$ python -q
>>> import numpy as np
>>> np.set_printoptions(precision=2, suppress=True, linewidth=160, legacy="1.25")
>>> M = np.load("run5.npy")
>>> M
array([[0, 2, 3],
       [0, 3, 3],
       [0, 0, 2]])
>>> # rows and columns are dependent
>>> Uu, sigma, Vt = np.linalg.svd(M)
>>> sigma
array([5.76, 1.36, 0.  ])
>>> other = Uu[:, :2] @ np.diag(sigma[:2]) @ Vt[:2]
>>> other.round(2) + 0
array([[0., 2., 3.],
       [0., 3., 3.],
       [0., 0., 2.]])
>>> np.round(np.linalg.norm(M - other) / np.linalg.norm(M), 2)
0.0
>>> np.linalg.matrix_rank(M, rtol=0.05)
2
>>> Uu, sigma, Vt = np.linalg.svd(M)
>>> V = Vt[:(sigma > 1e-8).sum()]
>>> rng = np.random.default_rng(21415)
>>> x = M[1] + -2 * M[2] + rng.integers(2) * np.eye(3)[1]
>>> x
array([ 0.,  4., -1.])
>>> round(float(np.linalg.norm(x - V.T @ V @ x)), 2)
0.0
>>> np.round(V.T @ V, 2) + 0
array([[0., 0., 0.],
       [0., 1., 0.],
       [0., 0., 1.]])
>>> x = np.array([2, 2, 0])
>>> np.einsum("ij,j->i", M, x)
array([4, 6, 0])
>>> M @ (2 * x)
array([ 8, 12,  0])
>>> M @ x
array([4, 6, 0])
>>> M @ np.eye(3)[0]
array([0., 0., 0.])
>>> M @ np.ones(3)
array([5., 6., 2.])
>>> np.linalg.norm(M @ x) <= np.linalg.norm(M, 2) * np.linalg.norm(x) + 1e-9
True
>>> data = np.array([[-7, -9, 8], [7, -3, 3], [-8, 4, -6]])
>>> data[-1] = data[0] + 4 * data[1]
>>> data
array([[ -7,  -9,   8],
       [  7,  -3,   3],
       [ 21, -21,  20]])
>>> np.trace(data)
10
>>> np.linalg.determinant(data)
Traceback (most recent call last):
  File "<python-input-29>", line 1, in <module>
    np.linalg.determinant(data)
    ^^^^^^^^^^^^^^^^^^^^^
AttributeError: module 'numpy.linalg' has no attribute 'determinant'
>>> round(np.linalg.det(data), 2)
-0.0
>>> np.linalg.matrix_power(data, 4)
array([[  33964,  -44928,   42397],
       [  13223,  -44187,   40977],
       [  86856, -221676,  206305]])
>>> (data + data.T) / 2
array([[-7. , -1. , 14.5],
       [-1. , -3. , -9. ],
       [14.5, -9. , 20. ]])
>>> np.round(np.sort(np.abs(np.linalg.eigvals(data))), 2) + 0
array([ 0.  , 10.68, 20.68])
>>> data @ data
array([[ 154,  -78,   77],
       [  -7, -117,  107],
       [ 126, -546,  505]])
>>> round(np.abs(np.linalg.eigvals(data)).max(), 2)
20.68
>>> np.allclose(data, data.T)
False
>>> (data - data.T) / 2
array([[  0. ,  -8. ,  -6.5],
       [  8. ,   0. ,  12. ],
       [  6.5, -12. ,   0. ]])
>>> P = np.triu(np.array([[0, 1, 2], [0, 1, 0], [3, 3, 1]]), 1) + np.eye(3)
>>> other = P @ data @ np.linalg.inv(P)
>>> round(np.linalg.det(other), 2)
0.0
>>> np.trace(other), np.trace(data)
(10.0, 10)
>>> np.linalg.matrix_rank(other)
2
>>> P @ data - data @ P
array([[ 49., -38.,  57.],
       [  0.,  -7., -14.],
       [  0., -21., -42.]])
>>> Uu, sigma, Vt = np.linalg.svd(data)
>>> sigma.round(2) + 0
array([37.05, 13.05,  0.  ])
>>> other = Uu[:, :2] @ np.diag(sigma[:2]) @ Vt[:2]
>>> round(np.linalg.norm(data - other) / np.linalg.norm(data), 2)
0.0
>>> other
array([[ -7.,  -9.,   8.],
       [  7.,  -3.,   3.],
       [ 21., -21.,  20.]])
>>> np.linalg.lstsq(other[:-1].T, other[-1])[2]
2
>>> other @ np.linalg.pinv(other) @ other
array([[ -7.,  -9.,   8.],
       [  7.,  -3.,   3.],
       [ 21., -21.,  20.]])
>>> np.allclose(other[:-1].T @ np.linalg.lstsq(other[:-1].T, other[-1])[0], other[-1])
True
>>> np.unique(other.round(6), axis=0).shape
(3, 3)
>>> round(float(np.trace(np.linalg.pinv(other) @ other)), 2)
2.0
>>> np.abs(np.diag(np.linalg.qr(other)[1])) > 1e-9
array([ True,  True, False])
>>> mat = np.load("x.npy")
>>> mat
array([[-0.31, -0.64, -0.5 ],
       [ 0.85,  0.1 , -0.16],
       [ 0.31, -0.19, -0.63],
       [-0.31,  0.74, -0.57]])
>>> x = np.array([7, 6, 3])
>>> a = np.maximum(mat @ x, 0)
>>> np.maximum(mat @ x, 0) - np.maximum(-mat @ x, 0)
array([-7.48,  6.07, -0.87,  0.57])
>>> mat.T @ a
array([ 4.97,  1.05, -1.29])
>>> x = np.array([0, 0, 2])
>>> y = mat @ x
>>> np.round(np.linalg.pinv(mat) @ mat, 2) + 0
array([[1., 0., 0.],
       [0., 1., 0.],
       [0., 0., 1.]])
>>> np.round(np.linalg.lstsq(mat, y)[0], 2) + 0
array([0., 0., 2.])
>>> np.round(np.linalg.solve(mat.T @ mat, mat.T @ y), 2) + 0
array([0., 0., 2.])
>>> y = y + 0.02 * rng.normal(size=4)
>>> y
array([-1.  , -0.3 , -1.27, -1.13])
>>> b, *_ = np.linalg.lstsq(mat, y)
>>> np.round(mat.T @ (y - mat @ b), 2) + 0
array([0., 0., 0.])
>>> b.round()
array([0., 0., 2.])
>>> q, R = np.linalg.qr(mat)
>>> np.trace(q @ q.T)
3.0
>>> q
array([[-0.31, -0.64, -0.5 ],
       [ 0.85,  0.1 , -0.16],
       [ 0.31, -0.19, -0.63],
       [-0.31,  0.74, -0.57]])
>>> np.round(q.T @ q, 2) + 0
array([[1., 0., 0.],
       [0., 1., 0.],
       [0., 0., 1.]])
>>> np.allclose(R.T @ R, mat.T @ mat)
True
>>> R.round(2) + 0
array([[1., 0., 0.],
       [0., 1., 0.],
       [0., 0., 1.]])
>>> f = np.array([-1, -2, -1])
>>> W0 = 2 * np.eye(3) + np.outer(f, f)
>>> W0
array([[3., 2., 1.],
       [2., 6., 2.],
       [1., 2., 3.]])
>>> np.round(np.linalg.det(data[::-1]), 2)
0.0
>>> np.round(np.linalg.det(data.T), 2)
0.0
>>> np.einsum("ij,ji->", data, data)
542
>>> np.round(np.linalg.eigvals(data), 2) + 0
array([ 20.68, -10.68,   0.  ])
>>> J = np.loadtxt("layer19.csv", delimiter=",")
>>> J
array([[-0.5 ,  0.  , -0.87],
       [ 0.  ,  1.  ,  0.  ],
       [ 0.87,  0.  , -0.5 ]])
>>> idx = rng.permutation(3)
>>> idx
array([0, 2, 1])
>>> other = J[idx][:, idx]
>>> np.sort(np.abs(np.linalg.eigvals(other)))
array([1., 1., 1.])
>>> np.round(np.trace(other), 2)
0.0
>>> other = np.array([[1, 3, 3], [3, 0, 2]])
>>> Z = np.kron(other, J)
>>> Z.shape
(6, 9)
>>> round(float(np.linalg.norm(Z, 2)), 2), np.round(np.linalg.norm(other, 2) * np.linalg.norm(J, 2), 2)
(5.05, 5.05)
>>> Uu, sigma, Vt = np.linalg.svd(J, full_matrices=False)
>>> np.round(np.sqrt((sigma ** 2).sum()), 2), round(np.linalg.norm(J), 2)
(1.73, 1.73)
>>> np.round(Uu.T @ Uu, 2) + 0
array([[1., 0., 0.],
       [0., 1., 0.],
       [0., 0., 1.]])
>>> feats = np.load("test15.npy")
>>> feats
array([[  3,   1,   2,   4],
       [ -4,   5,   3,   6],
       [ 15, -14,  -7, -14]])
>>> # rows and columns are dependent
>>> Uu, sigma, Vt = np.linalg.svd(feats)
>>> V = Vt[:(sigma > 1e-8).sum()]
>>> x = feats[1] + 4 * feats[2] + rng.integers(2) * np.eye(4)[1]
>>> x
array([ 56., -51., -25., -50.])
>>> np.round(np.linalg.norm(x - V.T @ V @ x), 2)
0.0
>>> V.T @ V
array([[ 0.88, -0.29,  0.06,  0.13],
       [-0.29,  0.3 ,  0.16,  0.31],
       [ 0.06,  0.16,  0.16,  0.33],
       [ 0.13,  0.31,  0.33,  0.66]])
>>> np.linalg.matrix_rank(feats, rtol=0.1)
2
>>> np.linalg.cond(feats) > 100
True
>>> arr = np.load("mat.npy")
>>> arr
array([[5, 2, 5],
       [2, 1, 2],
       [5, 2, 5]])
>>> Uu, sigma, Vt = np.linalg.svd(arr)
>>> sigma.round(2) + 0
array([10.82,  0.18,  0.  ])
>>> other = Uu[:, :2] @ np.diag(sigma[:2]) @ Vt[:2]
>>> np.linalg.matrix_rank(other)
2
>>> np.linalg.matrix_rank(arr, rtol=0.05)
1
>>> r = np.linalg.matrix_rank(arr)
>>> r
2
>>> null = np.linalg.svd(arr)[2][r:].T
>>> [int(np.linalg.matrix_rank(arr[:, :j + 1])) for j in range(3)]
[1, 2, 2]
>>> np.linalg.matrix_rank(arr.T @ arr), np.linalg.matrix_rank(arr @ arr.T)
(2, 2)
>>> np.allclose(arr @ null, 0)
True
>>> null.shape
(3, 1)
>>> np.round(null[:, 0] / null[np.abs(null[:, 0]).round(6).argmax(), 0], 2) + 0
array([ 1.,  0., -1.])
>>> np.round(arr @ null, 2) + 0
array([[0.],
       [0.],
       [0.]])
>>> np.round(null @ null.T, 2) + 0
array([[ 0.5,  0. , -0.5],
       [ 0. ,  0. ,  0. ],
       [-0.5,  0. ,  0.5]])
>>> round(float(np.linalg.det(arr.T)), 2)
0.0
>>> np.round(np.poly(arr), 2) + 0
array([  1., -11.,   2.,   0.])
>>> other = arr / np.linalg.norm(arr, axis=1, keepdims=True)
>>> cov = other @ other.T
>>> (np.abs(cov) > 0.9).astype(int)
array([[1, 1, 1],
       [1, 1, 1],
       [1, 1, 1]])
>>> (cov - 2 * np.eye(3)).round(6).argmax(axis=1)
array([2, 0, 0])
>>> np.linalg.norm(other, axis=1)
array([1., 1., 1.])
>>> A = np.load("dump.npy")
>>> A
array([[ 5.1,  3. , -1. ],
       [-3. , -1.9,  5. ],
       [ 5. ,  3. , -0.9]])
>>> x = np.array([2, 1, -1])
>>> y = A @ x
>>> b, lr = np.zeros(3), 1 / np.linalg.norm(A, 2) ** 2
>>> for i in range(50):
...     b -= lr * A.T @ (A @ b - y)
...     if i % 10 == 0: print(i, round(np.linalg.norm(A @ b - y), 2))
... 
0 0.11
10 0.02
20 0.01
30 0.01
40 0.01
>>> b
array([ 1.91,  1.15, -1.  ])
>>> q = A.astype(float).copy()
>>> for j in range(3):
...     q[:, j] -= q[:, :j] @ (q[:, :j].T @ q[:, j])
...     q[:, j] /= np.linalg.norm(q[:, j])
... 
>>> np.round(q.T @ A, 2) + 0
array([[ 7.75,  4.65, -3.18],
       [ 0.  ,  0.12, -3.79],
       [ 0.  ,  0.  ,  1.53]])
>>> np.round(q.T @ q, 2) + 0
array([[1., 0., 0.],
       [0., 1., 0.],
       [0., 0., 1.]])
>>> blk = np.stack([A, -3 * A, A[::-1]])
>>> np.linalg.matrix_rank(blk.reshape(3, -1))
2
>>> (blk @ A.T).shape
(3, 3, 3)
>>> np.linalg.matrix_rank(blk)
array([3, 3, 3])
>>> np.linalg.det(blk)
array([-1.38, 37.23,  1.38])
>>> blk.sum(axis=0)
array([[-5.2, -3. ,  1.1],
       [ 3. ,  1.9, -5. ],
       [-4.9, -3. ,  0.8]])
>>> other = np.linalg.inv(A)
>>> np.allclose(other, A.T)
False
>>> np.round(np.linalg.slogdet(A)[0], 2)
-1.0
>>> np.round(np.linalg.cond(A), 2)
258.64
